$ python3 -q
>>> import numpy as np
>>> from numpy import linalg as LA
>>> np.set_printoptions(precision=2, suppress=True, linewidth=140, floatmode="fixed")
>>> rd = lambda a: np.round(a, 2) + 0
>>> mat = np.array([[0.0, 0.0, -2.0, -3.0],
...     [0.0, 0.0, 3.0, 2.0],
...     [-2.0, 3.0, 0.0, 0.0],
...     [-3.0, 2.0, 0.0, 0.0]])
>>> x0 = np.array([2, 1, 2, -1])
>>> rhs = mat @ x0
>>> print(rhs)
[-1.00  4.00 -1.00 -4.00]
>>> print(rd(LA.solve(mat, rhs)))
[ 2.00  1.00  2.00 -1.00]
>>> print(rd(LA.solve(mat, mat[:, 2])))
[0.00 0.00 1.00 0.00]
>>> print(rd(LA.solve(mat, rhs + mat[:, 1])))
[ 2.00  2.00  2.00 -1.00]
>>> T = np.stack([mat, 5 * mat, mat[::-1]])
>>> print(T.sum(axis=0))
[[ -3.00   2.00 -12.00 -18.00]
 [ -2.00   3.00  18.00  12.00]
 [-12.00  18.00   3.00   2.00]
 [-18.00  12.00  -2.00  -3.00]]
>>> print(LA.matrix_rank(T))
[4 4 4]
>>> print(T.shape)
(3, 4, 4)
>>> print(LA.matrix_rank(T.reshape(3, -1)))
2
>>> print((T @ mat.T).shape)
(3, 4, 4)
>>> print(np.einsum("bij,cij->bc", T, T))
[[  52.00  260.00    0.00]
 [ 260.00 1300.00    0.00]
 [   0.00    0.00   52.00]]
>>> print(rd(LA.norm(T, axis=(1, 2))))
[ 7.21 36.06  7.21]
>>> print(rd(LA.det(T)))
[   25.00 15625.00    25.00]
>>> print(np.einsum("ii->", mat))
0.0
>>> print(rd(LA.det(mat.T)))
25.0
>>> print(rd(np.poly(mat)))
[  1.00   0.00 -26.00   0.00  25.00]
>>> print(np.einsum("ij,ji->", mat, mat))
52.0
>>> rng = np.random.default_rng(8399)
>>> idx = rng.permutation(4)
>>> print(idx)
[1 0 3 2]
>>> out = mat[idx][:, idx]
>>> print(np.diag(out))
[0.00 0.00 0.00 0.00]
>>> print(np.trace(out))
0.0
>>> E = np.array([[0.1, -1.5, 0.2, -0.3, 0.4, -0.2],
...     [0.6, 0.3, 0.7, -0.5, 0.4, 1.4],
...     [0.2, -0.8, 0.5, 0.0, 1.4, -0.3],
...     [2.1, 2.0, -1.0, -1.4, 0.3, -0.5],
...     [0.0, -0.1, -0.5, -0.1, 1.8, 1.2],
...     [0.0, 0.1, 3.2, -0.4, 0.0, -0.1],
...     [0.8, -0.5, -2.0, 1.6, -0.2, 1.2]])
>>> E[2] = E[3] + 0.02 * rng.normal(size=6)
>>> print(rd(E))
[[ 0.10 -1.50  0.20 -0.30  0.40 -0.20]
 [ 0.60  0.30  0.70 -0.50  0.40  1.40]
 [ 2.09  1.99 -0.97 -1.40  0.31 -0.49]
 [ 2.10  2.00 -1.00 -1.40  0.30 -0.50]
 [ 0.00 -0.10 -0.50 -0.10  1.80  1.20]
 [ 0.00  0.10  3.20 -0.40  0.00 -0.10]
 [ 0.80 -0.50 -2.00  1.60 -0.20  1.20]]
>>> out = np.c_[E[:, :2] @ np.array([[2, 2], [0, 3]]), np.array([5, -3, 3, 3, -4, -3, 0])]
>>> print(rd(out))
[[ 0.20 -4.30  5.00]
 [ 1.20  2.10 -3.00]
 [ 4.19 10.15  3.00]
 [ 4.20 10.20  3.00]
 [ 0.00 -0.30 -4.00]
 [ 0.00  0.30 -3.00]
 [ 1.60  0.10  0.00]]
>>> print(rd(LA.norm(out - E @ LA.lstsq(E, out)[0], axis=0)))
[0.00 0.00 0.04]
>>> print(rd(LA.lstsq(E, out[:, 0])[0]))
[2.00 0.00 0.00 0.00 0.00 0.00]
>>> print(LA.matrix_rank(out))
3
>>> print(LA.matrix_rank(np.c_[E, out]))
7
>>> out = np.array([[2, 0, 3, 0],
...     [2, 1, 2, 3],
...     [1, 1, 2, 0],
...     [1, 1, 3, 2],
...     [2, 1, 1, 0],
...     [0, 3, 1, 3],
...     [0, 2, 1, 0]])
>>> basis = np.array([[5, -7, 9, -6, -7, 3],
...     [-6, 2, 6, 6, -8, 7],
...     [-1, -2, 4, -2, 0, -9],
...     [-9, -8, -7, -8, -5, 8]])
>>> X = out @ basis
>>> print(X)
[[  7 -20  30 -18 -14 -21]
 [-25 -40  11 -34 -37  19]
 [ -3  -9  23  -4 -15  -8]
 [-22 -27  13 -22 -25  -1]
 [  3 -14  28  -8 -22   4]
 [-46 -20   1  -8 -39  36]
 [-13   2  16  10 -16   5]]
>>> left, sig, Vt = LA.svd(X)
>>> evecs = Vt[:(sig > 1e-8).sum()]
>>> x0 = X[1] + -2 * X[3] + rng.integers(2) * np.eye(6)[4]
>>> print(x0)
[ 19.00  14.00 -15.00  10.00  13.00  21.00]
>>> print(np.allclose(evecs.T @ evecs @ x0, x0))
True
>>> print(rd(LA.norm(x0 - evecs.T @ evecs @ x0)))
0.0
>>> out = X / LA.norm(X, axis=1)
Traceback (most recent call last):
  File "<python-input-49>", line 1, in <module>
    out = X / LA.norm(X, axis=1)
          ~~^~~~~~~~~~~~~~~~~~~~
ValueError: operands could not be broadcast together with shapes (7,6) (7,) 
>>> out = X / LA.norm(X, axis=1, keepdims=True)
>>> G = out @ out.T
>>> print(rd(LA.norm(out, axis=1)))
[1.00 1.00 1.00 1.00 1.00 1.00 1.00]
>>> print((np.abs(G) > 0.9).astype(int))
[[1 0 0 0 0 0 0]
 [0 1 0 1 0 0 0]
 [0 0 1 0 1 0 0]
 [0 1 0 1 0 0 0]
 [0 0 1 0 1 0 0]
 [0 0 0 0 0 1 0]
 [0 0 0 0 0 0 1]]
>>> print((G - 2 * np.eye(7)).round(6).argmax(axis=1))
[2 3 4 1 2 1 2]
>>> r0 = np.array([0, 2, -1])
>>> print(np.array([np.convolve(row, r0, "same") for row in X]))
[[ 14 -47  80 -66 -10 -28]
 [-50 -55  62 -79 -40  75]
 [ -6 -15  55 -31 -26  -1]
 [-44 -32  53 -57 -28  23]
 [  6 -31  70 -44 -36  30]
 [-92   6  22 -17 -70 111]
 [-26  17  30   4 -42  26]]
>>> print(np.convolve(X[1], r0))
[  0 -50 -55  62 -79 -40  75 -19]
>>> x0 = np.array([3, 5, -4, 9, -3, 6])
>>> print(X @ x0)
[-445 -400 -185 -382 -155   19   75]
>>> print((X @ x0).argmax())
6
>>> print((X * x0).sum(axis=1))
[-445 -400 -185 -382 -155   19   75]
>>> print(X * x0)
[[  21 -100 -120 -162   42 -126]
 [ -75 -200  -44 -306  111  114]
 [  -9  -45  -92  -36   45  -48]
 [ -66 -135  -52 -198   75   -6]
 [   9  -70 -112  -72   66   24]
 [-138 -100   -4  -72  117  216]
 [ -39   10  -64   90   48   30]]
>>> print(X @ np.ones(6))
[ -36.00 -106.00  -16.00  -84.00   -9.00  -76.00    4.00]
>>> print(np.einsum("ij,j->i", X, x0))
[-445 -400 -185 -382 -155   19   75]
>>> out = np.array([[2, 0, 0, 2, 0, 2, 2, 1],
...     [3, 1, 2, 0, 3, 3, 3, 3],
...     [1, 3, 3, 3, 2, 1, 0, 2],
...     [0, 0, 2, 2, 0, 3, 2, 0],
...     [2, 3, 0, 3, 3, 2, 1, 1],
...     [1, 1, 0, 3, 3, 1, 1, 0],
...     [0, 0, 2, 1, 0, 3, 0, 2],
...     [0, 0, 0, 0, 0, 1, 3, 2]])
>>> m1 = np.tril(out)
>>> print(m1)
[[2 0 0 0 0 0 0 0]
 [3 1 0 0 0 0 0 0]
 [1 3 3 0 0 0 0 0]
 [0 0 2 2 0 0 0 0]
 [2 3 0 3 3 0 0 0]
 [1 1 0 3 3 1 0 0]
 [0 0 2 1 0 3 0 0]
 [0 0 0 0 0 1 3 2]]
>>> left, sig, Vt = LA.svd(m1)
>>> evecs = Vt[:(sig > 1e-8).sum()]
>>> x0 = m1[0] + -2 * m1[6] + rng.integers(2) * np.eye(8)[7]
>>> print(x0)
[ 2.00  0.00 -4.00 -2.00  0.00 -6.00  0.00  1.00]
>>> print(LA.matrix_rank(np.vstack([m1, x0])))
8
>>> print(np.allclose(evecs.T @ evecs @ x0, x0))
False
>>> print(LA.cond(m1) > 100)
True
>>> print(rd(LA.norm(m1, 2) / LA.norm(m1)))
0.7
>>> print(np.argsort(-LA.norm(m1, axis=0).round(6), kind="stable")[:3])
[3 1 0]
>>> print([round(float(x), 2) for x in LA.svd(m1, compute_uv=False)[:3]])
[7.74, 4.47, 4.14]
>>> G = E.T @ E
>>> print(rd(LA.svd(E, compute_uv=False) ** 2))
[24.90 16.98  6.59  2.92  1.69  0.41]
>>> print(LA.matrix_rank(G))
6
>>> print(np.allclose(G, G.T))
True
>>> print(rd(np.trace(G)), rd((E ** 2).sum()))
53.49 53.49
>>> print(rd(np.diag(G)))
[ 9.80 10.57 16.97  6.98  3.79  5.38]
>>> m1.inv()
Traceback (most recent call last):
  File "<python-input-84>", line 1, in <module>
    m1.inv()
    ^^^^^^
AttributeError: 'numpy.ndarray' object has no attribute 'inv'
>>> print(np.allclose(m1 @ m1.T, m1.T @ m1))
False
>>> print(np.allclose(m1, m1.T))
False
>>> print((m1 - m1.T) / 2)
[[ 0.00 -1.50 -0.50  0.00 -1.00 -0.50  0.00  0.00]
 [ 1.50  0.00 -1.50  0.00 -1.50 -0.50  0.00  0.00]
 [ 0.50  1.50  0.00 -1.00  0.00  0.00 -1.00  0.00]
 [ 0.00  0.00  1.00  0.00 -1.50 -1.50 -0.50  0.00]
 [ 1.00  1.50  0.00  1.50  0.00 -1.50  0.00  0.00]
 [ 0.50  0.50  0.00  1.50  1.50  0.00 -1.50 -0.50]
 [ 0.00  0.00  1.00  0.50  0.00  1.50  0.00 -1.50]
 [ 0.00  0.00  0.00  0.00  0.00  0.50  1.50  0.00]]
>>> LA.determinant(m1)
Traceback (most recent call last):
  File "<python-input-88>", line 1, in <module>
    LA.determinant(m1)
    ^^^^^^^^^^^^^^
AttributeError: module 'numpy.linalg' has no attribute 'determinant'
>>> print(rd(np.abs(LA.eigvals(m1)).max()))
3.0
>>> print((m1 + m1.T) / 2)
[[2.00 1.50 0.50 0.00 1.00 0.50 0.00 0.00]
 [1.50 1.00 1.50 0.00 1.50 0.50 0.00 0.00]
 [0.50 1.50 3.00 1.00 0.00 0.00 1.00 0.00]
 [0.00 0.00 1.00 2.00 1.50 1.50 0.50 0.00]
 [1.00 1.50 0.00 1.50 3.00 1.50 0.00 0.00]
 [0.50 0.50 0.00 1.50 1.50 1.00 1.50 0.50]
 [0.00 0.00 1.00 0.50 0.00 1.50 0.00 1.50]
 [0.00 0.00 0.00 0.00 0.00 0.50 1.50 2.00]]
>>> print(LA.matrix_power(m1, 2))
[[ 4  0  0  0  0  0  0  0]
 [ 9  1  0  0  0  0  0  0]
 [14 12  9  0  0  0  0  0]
 [ 2  6 10  4  0  0  0  0]
 [19 12  6 15  9  0  0  0]
 [12 11  6 18 12  1  0  0]
 [ 5  9  8 11  9  3  0  0]
 [ 1  1  6  6  3 12  6  4]]
>>> r = LA.matrix_rank(m1)
>>> print(r)
7
>>> null = LA.svd(m1)[2][r:].T
>>> print(rd(null[:, 0] / null[np.abs(null[:, 0]).round(6).argmax(), 0]))
[ 0.00  0.00  0.00  0.00  0.00  0.00 -0.67  1.00]
>>> print([int(LA.matrix_rank(np.delete(m1, i, axis=0))) for i in range(8)])
[7, 7, 7, 7, 7, 7, 7, 6]
>>> print(np.allclose(m1 @ null, 0))
True
>>> print(rd(null @ null.T))
[[ 0.00  0.00  0.00  0.00  0.00  0.00  0.00  0.00]
 [ 0.00  0.00  0.00  0.00  0.00  0.00  0.00  0.00]
 [ 0.00  0.00  0.00  0.00  0.00  0.00  0.00  0.00]
 [ 0.00  0.00  0.00  0.00  0.00  0.00  0.00  0.00]
 [ 0.00  0.00  0.00  0.00  0.00  0.00  0.00  0.00]
 [ 0.00  0.00  0.00  0.00  0.00  0.00  0.00  0.00]
 [ 0.00  0.00  0.00  0.00  0.00  0.00  0.31 -0.46]
 [ 0.00  0.00  0.00  0.00  0.00  0.00 -0.46  0.69]]
>>> print(rd(m1 @ null))
[[0.00]
 [0.00]
 [0.00]
 [0.00]
 [0.00]
 [0.00]
 [0.00]
 [0.00]]
>>> print([int(LA.matrix_rank(m1[:, :j + 1])) for j in range(8)])
[1, 2, 3, 4, 5, 6, 7, 7]
>>> K = np.load("run19.npy")
>>> print(rd(K))
[[0.50 0.25 0.00 0.00 0.00 0.25 0.00 0.00]
 [0.00 0.50 0.00 0.25 0.00 0.00 0.25 0.00]
 [0.25 0.25 0.25 0.00 0.00 0.25 0.00 0.00]
 [0.25 0.00 0.00 0.25 0.00 0.25 0.25 0.00]
 [0.50 0.00 0.00 0.00 0.50 0.00 0.00 0.00]
 [0.00 0.00 0.20 0.20 0.00 0.40 0.00 0.20]
 [0.00 0.00 0.17 0.17 0.17 0.17 0.17 0.17]
 [0.00 0.00 0.33 0.00 0.00 0.00 0.00 0.67]]
>>> idx = rng.permutation(8)
>>> out = K[:, idx] * rng.choice([-1, 1], 8)
>>> print(rd(out))
[[ 0.25 -0.50  0.00 -0.25  0.00  0.00  0.00  0.00]
 [ 0.50  0.00  0.25  0.00  0.00  0.00 -0.25  0.00]
 [ 0.25 -0.25  0.00 -0.25  0.00  0.25  0.00  0.00]
 [ 0.00 -0.25  0.25 -0.25  0.00  0.00 -0.25  0.00]
 [ 0.00 -0.50  0.00  0.00  0.00  0.00  0.00  0.50]
 [ 0.00  0.00  0.00 -0.40  0.20  0.20 -0.20  0.00]
 [ 0.00  0.00  0.17 -0.17  0.17  0.17 -0.17  0.17]
 [ 0.00  0.00  0.00  0.00  0.67  0.33  0.00  0.00]]
>>> left, _, Vt = LA.svd(K.T @ out)
>>> print(rd(left @ Vt))
[[ 0.00 -1.00  0.00  0.00  0.00  0.00  0.00  0.00]
 [ 1.00  0.00  0.00  0.00  0.00  0.00  0.00  0.00]
 [ 0.00  0.00  0.00  0.00  0.00  1.00  0.00  0.00]
 [ 0.00  0.00  0.00  0.00  0.00  0.00 -1.00  0.00]
 [ 0.00  0.00  0.00  0.00  0.00  0.00  0.00  1.00]
 [ 0.00  0.00  0.00 -1.00  0.00  0.00  0.00  0.00]
 [ 0.00  0.00  1.00  0.00  0.00  0.00  0.00  0.00]
 [ 0.00  0.00  0.00  0.00  1.00  0.00  0.00  0.00]]
>>> print(idx)
[1 0 6 5 7 2 3 4]
>>> r0 = np.array([2, 0, 4, 3, 9, 2, 3, 3])
>>> out = K + np.outer(r0, np.eye(8)[5])
>>> print(rd(out))
[[0.50 0.25 0.00 0.00 0.00 2.25 0.00 0.00]
 [0.00 0.50 0.00 0.25 0.00 0.00 0.25 0.00]
 [0.25 0.25 0.25 0.00 0.00 4.25 0.00 0.00]
 [0.25 0.00 0.00 0.25 0.00 3.25 0.25 0.00]
 [0.50 0.00 0.00 0.00 0.50 9.00 0.00 0.00]
 [0.00 0.00 0.20 0.20 0.00 2.40 0.00 0.20]
 [0.00 0.00 0.17 0.17 0.17 3.17 0.17 0.17]
 [0.00 0.00 0.33 0.00 0.00 3.00 0.00 0.67]]
>>> print(rd(LA.det(out) / LA.det(K)), rd(1 + LA.solve(K, r0)[5]))
-12.44 -12.44
>>> r0 = np.array([2, -1, -1])
>>> print(np.polyval(r0, out[5]))
[-1.00 -1.00 -1.12 -1.12 -1.00  8.12 -1.00 -1.12]
>>> print(np.cross(out[5, :3], out[3, :3]))
[0.00 0.05 0.00]
>>> print(LA.matrix_rank(X, rtol=0.1))
4
>>> print([round(float(x), 2) for x in LA.svd(X, compute_uv=False)[:3]])
[115.82, 62.3, 33.97]
